% python3 -q
>>> import numpy as np
>>> import numpy.linalg as la
>>> np.set_printoptions(precision=1, suppress=True, linewidth=100)
>>> E = np.load("x.npy")
>>> E
array([[ 5,  5,  5],
       [ 5, 10, 10],
       [ 5, 10, 15]])
>>> low = la.cholesky(E)
>>> low
array([[2.2, 0. , 0. ],
       [2.2, 2.2, 0. ],
       [2.2, 2.2, 2.2]])
>>> la.eigvalsh(E).min() > 0
np.True_
>>> low @ low.T
array([[ 5.,  5.,  5.],
       [ 5., 10., 10.],
       [ 5., 10., 15.]])
>>> print(E / np.sqrt(np.outer(np.diag(E), np.diag(E))))
[[1.  0.7 0.6]
 [0.7 1.  0.8]
 [0.6 0.8 1. ]]
>>> t = np.radians(30)
>>> R = np.eye(3)
>>> R[2, 2] = R[0, 0] = np.cos(t)
>>> R[2, 0], R[0, 2] = -np.sin(t), np.sin(t)
>>> print(R)
[[ 0.9  0.   0.5]
 [ 0.   1.   0. ]
 [-0.5  0.   0.9]]
>>> M2 = E @ R.T
>>> print(M2)
[[ 6.8  5.   1.8]
 [ 9.3 10.   6.2]
 [11.8 10.  10.5]]
>>> M2 = E / np.sqrt((E ** 2).mean(axis=1, keepdims=True))
>>> la.norm(M2, axis=1)
array([1.7, 1.7, 1.7])
>>> print(E - E.mean(axis=1, keepdims=True))
[[ 0.   0.   0. ]
 [-3.3  1.7  1.7]
 [-5.   0.   5. ]]
>>> np.einsum("ii->", E)
np.int64(30)
>>> round(float(la.det(E[::-1])), 1)
-125.0
>>> np.kron(np.eye(2, dtype=int), E)
array([[ 5,  5,  5,  0,  0,  0],
       [ 5, 10, 10,  0,  0,  0],
       [ 5, 10, 15,  0,  0,  0],
       [ 0,  0,  0,  5,  5,  5],
       [ 0,  0,  0,  5, 10, 10],
       [ 0,  0,  0,  5, 10, 15]])
>>> np.poly(E)
array([   1.,  -30.,  125., -125.])
>>> feats = np.load("a.npy")
>>> print(feats)
[[ 1 -1  1 -1 -1  1 -1  1]
 [ 1 -1 -1  1  1 -1 -1  1]]
>>> feats - feats[0]
array([[ 0,  0,  0,  0,  0,  0,  0,  0],
       [ 0,  0, -2,  2,  2, -2,  0,  0]])
>>> print(feats.mean(axis=0))
[ 1. -1.  0.  0.  0.  0. -1.  1.]
>>> print(np.unravel_index(np.abs(feats).argmax(), feats.shape))
(np.int64(0), np.int64(0))
>>> feats[:, 8]
Traceback (most recent call last):
  File "<python-input-29>", line 1, in <module>
    feats[:, 8]
    ~~~~~^^^^^^
IndexError: index 8 is out of bounds for axis 1 with size 8
>>> feats.sum(axis=1)
array([0, 0])
>>> arr = np.load("m.npy")
>>> arr
array([[0, 1],
       [1, 0]])
>>> # orthonormal columns
>>> rng = np.random.default_rng(636)
>>> M2 = arr + rng.integers(-2, 3, (2, 1)) @ rng.integers(-2, 3, (1, 2))
>>> M2
array([[-2,  5],
       [ 0,  2]])
>>> np.abs(M2 - arr).sum(axis=1)
array([6, 3])
>>> print(la.matrix_rank(M2 - arr, tol=1e-8))
1
>>> np.round(la.svd(M2 - arr, compute_uv=False), 1) + 0
array([5., 0.])
>>> x0 = np.array([2, 1])
>>> h1 = np.maximum(M2 @ x0, 0)
>>> print(M2 * (h1 > 1e-9)[:, None])
[[-2  5]
 [ 0  2]]
>>> print(h1)
[1 2]
>>> evals, evecs = la.eigh(arr)
>>> x0 = np.array([-2, 1])
>>> np.round(evecs * np.abs(evals) @ evecs.T, 1) + 0
array([[1., 0.],
       [0., 1.]])
>>> np.abs(arr).sum(axis=1).max(), np.abs(evals).max()
(np.int64(1), np.float64(1.0))
>>> evals, evecs = la.eig(arr)
>>> evals
array([ 1., -1.])
>>> arr @ evecs[:, 0] - evals[0] * evecs[:, 0]
array([0., 0.])
>>> np.sort(la.eigvals(arr @ arr))
array([1., 1.])
>>> K = np.loadtxt("run7.csv", delimiter=",")
>>> K.round(1) + 0
array([[ 0.7,  0.3,  0.3,  0.6],
       [ 0.3,  0.7, -0.3, -0.6],
       [ 0.3, -0.3,  0.7, -0.6],
       [ 0.6, -0.6, -0.6,  0. ]])
>>> evals, evecs = la.eigh(K)
>>> evals
array([-1.,  1.,  1.,  1.])
>>> np.round(evals.sum(), 1), np.trace(K)
(np.float64(2.0), np.float64(2.0))
>>> la.svd(K, compute_uv=False)
array([1., 1., 1., 1.])
>>> np.round(evecs @ np.diag(evals) @ evecs.T, 1) + 0
array([[ 0.7,  0.3,  0.3,  0.6],
       [ 0.3,  0.7, -0.3, -0.6],
       [ 0.3, -0.3,  0.7, -0.6],
       [ 0.6, -0.6, -0.6,  0. ]])
>>> np.round(evecs.T @ K @ evecs, 1) + 0
array([[-1.,  0.,  0.,  0.],
       [ 0.,  1.,  0.,  0.],
       [ 0.,  0.,  1.,  0.],
       [ 0.,  0.,  0.,  1.]])
>>> np.unique(evals.round(6) + 0, return_counts=True)[1]
array([1, 3])
>>> la.eigvalsh(K + -3 * np.eye(4))
array([-4., -2., -2., -2.])
>>> la.eigvalsh(K @ K)
array([1., 1., 1., 1.])
>>> W0 = np.load("w.npy")
>>> W0
array([[ 0,  4,  1,  2],
       [14,  0,  7,  0],
       [ 0,  3,  1,  1],
       [11,  0,  5,  0],
       [20,  0,  7,  0],
       [ 0,  7,  2,  6],
       [ 2,  3,  4,  4],
       [10,  0,  5,  0],
       [17,  0,  6,  0],
       [ 0,  8,  0,  5],
       [14,  0,  8,  0],
       [ 0,  7,  1,  5],
       [ 7,  0,  4,  0],
       [23,  0,  8,  0],
       [24,  0,  9,  0],
       [12,  0,  6,  0],
       [ 6,  0,  3,  0],
       [ 0,  6,  2,  5],
       [ 0,  4,  1,  2],
       [22,  0,  9,  0],
       [10,  0,  4,  0],
       [ 2,  1,  2,  0],
       [ 6,  0,  5,  2],
       [15,  0,  8,  0],
       [ 8,  0,  5,  0],
       [ 5,  0,  3,  0],
       [ 5,  0,  2,  0]])
>>> evals, evecs = la.eig(K)
>>> np.sort(la.eigvals(la.inv(K)))
array([-1.,  1.,  1.,  1.])
>>> print(round(np.prod(evals), 1))
-1.0
